$ python -q
>>> import numpy as np
>>> from numpy import linalg as LA
>>> np.set_printoptions(precision=2, suppress=True, linewidth=120)
>>> M = np.loadtxt("block13.csv", delimiter=",")
>>> M
array([[-40.49, -19.49, -20.42,  40.7 , -40.83, -19.3 ],
       [-40.45, -20.7 , -21.47,  39.96, -39.28, -22.18],
       [-40.23, -18.17, -21.86,  42.03, -38.89, -21.16],
       [-39.28, -20.27, -20.54,  40.56, -39.12, -20.42],
       [-39.03, -18.59, -22.01,  42.09, -37.94, -20.63],
       [-40.81, -20.49, -20.78,  39.03, -38.67, -20.59],
       [-38.66, -21.51, -21.61,  41.58, -39.35, -19.65],
       [-39.29, -21.06, -19.44,  41.03, -41.25, -19.91],
       [-40.29, -19.2 , -20.58,  39.73, -40.37, -19.03],
       [-40.28, -18.53, -21.75,  41.93, -40.25, -20.2 ],
       [-40.67, -18.3 , -21.55,  41.13, -40.94, -21.74],
       [-39.79, -21.78, -18.97,  41.31, -40.29, -18.56],
       [-39.69, -20.21, -19.54,  41.78, -40.86, -18.74],
       [-40.1 , -19.07, -19.47,  39.87, -39.39, -19.32],
       [-40.03, -20.13, -19.84,  39.09, -42.34, -19.65]])
>>> dist = LA.norm(M[:, None] - M[None], axis=-1)
>>> np.flatnonzero(dist[3] < dist.mean() / 2)
array([3])
>>> proj = M @ LA.solve(M.T @ M, M.T)
>>> np.round(np.trace(proj), 2)
np.float64(6.0)
>>> np.allclose(proj @ proj, proj)
True
>>> proj @ M[:, 1]
array([-19.49, -20.7 , -18.17, -20.27, -18.59, -20.49, -21.51, -21.06, -19.2 , -18.53, -18.3 , -21.78, -20.21, -19.07,
       -20.13])
>>> Xs = M - M.mean(axis=0)
>>> V = LA.svd(Xs)[2][:1]
>>> Y = Xs - Xs @ V.T @ V
>>> Y.std(axis=0)
array([0.61, 0.84, 0.4 , 0.93, 0.84, 0.67])
>>> (Xs @ V.T).std(axis=0)
array([1.64])
>>> np.round(LA.norm(Y) / LA.norm(Xs), 2)
np.float64(0.74)
>>> np.round(np.diag(V.T @ V), 2) + 0
array([0.  , 0.21, 0.3 , 0.06, 0.21, 0.22])
>>> LA.norm(Y, axis=1).round(6).argmax()
np.int64(6)
